>>> import numpy as np
>>> np.set_printoptions(precision=2, suppress=True, linewidth=160)
>>> A = np.load("a.npy")
>>> print(A)
[[3. 2. 0. 0. 0. 2. 2.]
 [2. 3. 0. 0. 0. 2. 2.]
 [0. 0. 3. 2. 2. 0. 0.]
 [0. 0. 2. 3. 2. 0. 0.]
 [0. 0. 2. 2. 3. 0. 0.]
 [2. 2. 0. 0. 0. 3. 2.]
 [2. 2. 0. 0. 0. 2. 3.]]
>>> print((A != 0).astype(int))
[[1 1 0 0 0 1 1]
 [1 1 0 0 0 1 1]
 [0 0 1 1 1 0 0]
 [0 0 1 1 1 0 0]
 [0 0 1 1 1 0 0]
 [1 1 0 0 0 1 1]
 [1 1 0 0 0 1 1]]
>>> np.flatnonzero(np.linalg.matrix_power((A != 0) + (A.T != 0) + np.eye(7), 7)[3])
array([2, 3, 4])
>>> round(float(np.linalg.det(A)), 2)
63.0
>>> print(np.sort(np.linalg.eigvals(A).real))
[1. 1. 1. 1. 1. 7. 9.]
>>> A @ A
array([[21., 20.,  0.,  0.,  0., 20., 20.],
       [20., 21.,  0.,  0.,  0., 20., 20.],
       [ 0.,  0., 17., 16., 16.,  0.,  0.],
       [ 0.,  0., 16., 17., 16.,  0.,  0.],
       [ 0.,  0., 16., 16., 17.,  0.,  0.],
       [20., 20.,  0.,  0.,  0., 21., 20.],
       [20., 20.,  0.,  0.,  0., 20., 21.]])
>>> vec = np.ones(7)
>>> for _ in range(3):
...     vec = A @ vec
...     vec /= np.linalg.norm(vec)
...     print(round(vec @ A @ vec, 2))
... 
8.38
8.57
8.72
>>> round(np.linalg.eigvalsh(A)[-1], 2)
np.float64(9.0)
>>> ev, evecs = np.linalg.eigh(A)
>>> vec = np.array([1, 2, -1, -2, 0, -1, 2])
>>> (np.sign(evecs[:, -1].round(6)) == np.sign(evecs[0, -1].round(6))).astype(int)
array([1, 1, 0, 0, 0, 1, 1])
>>> np.round(evecs * np.sqrt(ev) @ evecs.T, 2) + 0
array([[1.5 , 0.5 , 0.  , 0.  , 0.  , 0.5 , 0.5 ],
       [0.5 , 1.5 , 0.  , 0.  , 0.  , 0.5 , 0.5 ],
       [0.  , 0.  , 1.55, 0.55, 0.55, 0.  , 0.  ],
       [0.  , 0.  , 0.55, 1.55, 0.55, 0.  , 0.  ],
       [0.  , 0.  , 0.55, 0.55, 1.55, 0.  , 0.  ],
       [0.5 , 0.5 , 0.  , 0.  , 0.  , 1.5 , 0.5 ],
       [0.5 , 0.5 , 0.  , 0.  , 0.  , 0.5 , 1.5 ]])
>>> np.abs(A).sum(axis=1).max(), np.abs(ev).max()
(np.float64(9.0), np.float64(9.0))
